$ python3 -q
>>> import numpy as np
>>> np.set_printoptions(precision=2, suppress=True, linewidth=100, sign=" ")
>>> feats = np.loadtxt("layer0.csv", delimiter=",")
>>> print(feats)
[[  0.   1.   0.]
 [ 15.   0.   0.]
 [ 15.   0.   0.]
 [  6.   0.   0.]
 [  0.   1.   0.]
 [  0.   4.   1.]
 [  3.   0.   0.]
 [  0.   1.   0.]
 [  0.   7.   2.]
 [  6.   0.   0.]
 [  0.   4.   1.]
 [  0.  13.   4.]
 [  0.   4.   1.]
 [  3.   0.   0.]]
>>> def softmax(z):
...     e = np.exp(z - z.max(axis=-1, keepdims=True))
...     return e / e.sum(axis=-1, keepdims=True)
... 
>>> softmax(feats).sum(axis=1)
array([ 1.,  1.,  1.,  1.,  1.,  1.,  1.,  1.,  1.,  1.,  1.,  1.,  1.,  1.])
>>> softmax(feats[4])
array([ 0.21,  0.58,  0.21])
>>> S = feats @ feats.T / np.sqrt(3)
>>> softmax(S).round(6).argmax(axis=1)
array([ 11,   1,   1,   1,  11,  11,   1,  11,  11,   1,  11,  11,  11,   1])
>>> softmax(S)[4] @ feats
array([  0.03,  12.61,   3.87])
>>> cen = feats - feats.mean(axis=0)
>>> vecs = np.linalg.svd(cen)[2][:2]
>>> B = cen - cen @ vecs.T @ vecs
>>> np.linalg.norm(B, axis=1).round(6).argmax()
np.int64(6)
>>> np.diag(vecs.T @ vecs)
array([ 1.  ,  0.91,  0.09])
>>> (cen @ vecs.T).std(axis=0)
array([ 5.6,  3.1])
>>> print(np.round(np.cov(cen @ vecs.T, rowvar=False), 2) + 0)
[[ 33.78   0.  ]
 [  0.    10.37]]
>>> np.round(B.std(axis=0), 2) + 0
array([ 0.  ,  0.03,  0.09])
>>> M = np.load("data.npy")
>>> M
array([[ 3.,  0.,  0.,  0.,  2.,  0.],
       [ 0.,  3.,  0.,  0.,  0.,  2.],
       [ 0.,  0.,  3.,  2.,  0.,  0.],
       [ 0.,  0.,  2.,  3.,  0.,  0.],
       [ 2.,  0.,  0.,  0.,  3.,  0.],
       [ 0.,  2.,  0.,  0.,  0.,  3.]])
>>> ev, vecs = np.linalg.eigh(M)
>>> print(ev.sum(), np.trace(M))
18.0 18.0
>>> (ev > 1e-8).sum(), (ev < -1e-8).sum()
(np.int64(6), np.int64(0))
>>> print(np.round(vecs.T @ M @ vecs, 2) + 0)
[[ 1.  0.  0.  0.  0.  0.]
 [ 0.  1.  0.  0.  0.  0.]
 [ 0.  0.  1.  0.  0.  0.]
 [ 0.  0.  0.  5.  0.  0.]
 [ 0.  0.  0.  0.  5.  0.]
 [ 0.  0.  0.  0.  0.  5.]]
